% python3 -q
>>> import numpy as np
>>> np.set_printoptions(suppress=True, linewidth=160)
>>> A = np.load("x.npy")
>>> A
array([[-1.7, -1.2,  0.2, -0.9],
       [ 5.1,  1.2,  0.9, -1.2],
       [-1. , -0.9, -0.4, -1.6],
       [-0.5, -1.3,  0.1,  0.9],
       [ 0.7, -1.1, -0.7, -2. ],
       [ 0.2,  0.4,  2.9, -0.4],
       [ 0.2, -1. , -1.5,  0.9],
       [ 1. ,  1. , -0.2, -1.1],
       [ 0.6,  1.6, -1.2, -0.2],
       [ 1.2, -1. ,  2.1,  1.9],
       [ 0.6,  0.7, -0.4,  0.5],
       [ 0.2, -0.1,  0.9,  0.6],
       [-2. ,  0.8, -0.8,  1.3],
       [ 0.3, -0.3,  2.5, -0.8],
       [ 1.9, -0.2, -1.2, -1.1],
       [ 0.5,  0.2,  0.8, -1.3],
       [ 1. ,  2.3, -1. ,  0. ],
       [ 1.1,  0.2, -1.2,  0.1],
       [ 0.8, -0.5, -0.9,  0.4],
       [ 0.7, -0.2, -0.5, -0.7],
       [-0.3,  1.4, -1.3,  0.3],
       [ 0.1, -0.5,  1.5, -1. ],
       [-0.8,  0.9,  0.7, -1. ],
       [ 0.7, -0.7, -0.4, -0.3],
       [ 0.9,  1.6,  0.5,  1.2],
       [ 0. ,  0.2,  0.8, -0.4],
       [ 1.6,  0.8, -0.9, -1.9],
       [ 0.5,  0.2,  1. , -0.5],
       [ 0.2,  0.2, -0.3,  1. ],
       [ 1.6,  0.5, -0.8, -0.4],
       [ 0.6,  1.3, -0.6,  1.7]])
>>> cen = A - A.mean(axis=0)
>>> U, s, vt = np.linalg.svd(cen, full_matrices=False)
>>> np.round((s ** 2).sum() ** 2 / (s ** 4).sum(), 3)
np.float64(3.611)
>>> (np.sign(U[:, 0]) == np.sign(U[0, 0])).astype(int)
array([1, 0, 1, 1, 0, 1, 1, 0, 0, 1, 0, 1, 1, 1, 0, 0, 0, 0, 1, 0, 1, 1, 1, 1, 0, 1, 0, 1, 1, 0, 0])
>>> s.round(3)
array([7.109, 6.515, 5.625, 4.375])
>>> np.round(s ** 2 / (s ** 2).sum(), 3)
array([0.352, 0.295, 0.22 , 0.133])
>>> np.searchsorted(np.cumsum(s ** 2) / (s ** 2).sum(), 0.9) + 1
np.int64(4)
>>> np.abs(U[:, 0]).argmax()
np.int64(1)
>>> D = np.linalg.norm(A[:, None] - A[None], axis=-1)
>>> np.unravel_index(D.round(6).argmax(), D.shape)
(np.int64(1), np.int64(12))
>>> np.linalg.matrix_rank(D ** 2)
np.int64(6)
>>> np.flatnonzero(D[0] < D.mean() / 2)
array([0, 2])
>>> D[0].round(6).argsort(kind="stable")[:4]
array([ 0,  2,  3, 21])
>>> cen = (A - A.mean(axis=0)) / A.std(axis=0)
>>> np.round(cen.std(axis=0), 3)
array([1., 1., 1., 1.])
>>> c = np.linalg.lstsq(np.delete(cen, 1, axis=1), cen[:, 1])[0]
>>> np.round(1 - np.var(cen[:, 1] - np.delete(cen, 1, axis=1) @ c), 3)
np.float64(0.128)
>>> cov = np.cov(A, rowvar=False)
>>> cov.round(3)
array([[ 1.492,  0.313,  0.007, -0.234],
       [ 0.313,  0.888, -0.189,  0.105],
       [ 0.007, -0.189,  1.329, -0.053],
       [-0.234,  0.105, -0.053,  1.083]])
>>> round(np.corrcoef(A[:, 0], A[:, 3])[0, 1], 3)
np.float64(-0.184)
>>> np.round(np.polyfit(A[:, 0], A[:, 3], 1), 3)
array([-0.157, -0.112])
>>> K = np.diag(3 * np.array([1, 4, -1, -3, -5])) + np.array([[1, 0, 9, 3, 9],
...     [4, 6, 1, 3, 6],
...     [4, 5, 5, 9, 8],
...     [8, 1, 4, 6, 0],
...     [2, 6, 4, 5, 2]])
>>> K
array([[  4,   0,   9,   3,   9],
       [  4,  18,   1,   3,   6],
       [  4,   5,   2,   9,   8],
       [  8,   1,   4,  -3,   0],
       [  2,   6,   4,   5, -13]])
>>> np.round(np.linalg.norm(K, axis=0), 3)
array([10.77 , 19.647, 10.863, 11.533, 18.708])
>>> round(float(np.linalg.norm(K[1] - K[0])), 3)
19.925
>>> round(np.linalg.norm(K, 2), 3)
np.float64(23.747)
>>> round(float(np.linalg.norm(K) ** 2 / np.linalg.norm(K, 2) ** 2), 3)
1.956
>>> vec = np.array([5, -1, -5, 2, -1])
>>> target = K @ vec
>>> c, lr = np.zeros(5), 1 / np.linalg.norm(K, 2) ** 2
>>> for i in range(30):
...     c -= lr * K.T @ (K @ c - target)
...     if i % 10 == 0: print(i, round(np.linalg.norm(K @ c - target), 3))
... 
0 31.468
10 22.065
20 15.929
>>> c.round(3)
array([ 3.046, -0.442, -3.235,  1.257, -0.884])
>>> M2 = K[0, 0] * K[1:] - np.outer(K[1:, 0], K[0])
>>> M2
array([[  0,  72, -32,   0, -12],
       [  0,  20, -28,  24,  -4],
       [  0,   4, -56, -36, -72],
       [  0,  24,  -2,  14, -70]])
>>> np.linalg.matrix_rank(M2), np.linalg.matrix_rank(K)
(np.int64(4), np.int64(5))
>>> K[:, 0] / K[0, 0]
array([1. , 1. , 1. , 2. , 0.5])
>>> f = np.array([-1, -1])
>>> np.cross(M2[0, :3], M2[2, :3])
array([-3904,     0,     0])
>>> np.convolve(M2[0], f)
array([  0, -72, -40,  32,  12,  12])
>>> np.polyval(f, M2[0])
array([ -1, -73,  31,  -1,  11])
>>> F = np.load("sample12.npy")
>>> F
array([[3, 2, 0, 2, 5],
       [0, 9, 0, 7, 4],
       [8, 6, 6, 1, 3]])
>>> def softmax(z):
...     e = np.exp(z - z.max(axis=-1, keepdims=True))
...     return e / e.sum(axis=-1, keepdims=True)
... 
>>> np.round(softmax(F[2] + 5), 3)
array([0.782, 0.106, 0.106, 0.001, 0.005])
>>> np.round(softmax(F[2]), 3)
array([0.782, 0.106, 0.106, 0.001, 0.005])
>>> np.round(softmax(10 * F[2]), 3) + 0
array([1., 0., 0., 0., 0.])
>>> np.round(softmax(F).sum(axis=1), 3)
array([1., 1., 1.])
>>> S = F @ F.T / np.sqrt(5)
>>> softmax(S).round(6).argmax(axis=1)
array([2, 1, 2])
>>> np.round(softmax(S)[2] @ F, 3)
array([8., 6., 6., 1., 3.])
>>> np.round(softmax(S), 3) + 0
array([[0.004, 0.388, 0.607],
       [0.   , 1.   , 0.   ],
       [0.   , 0.   , 1.   ]])
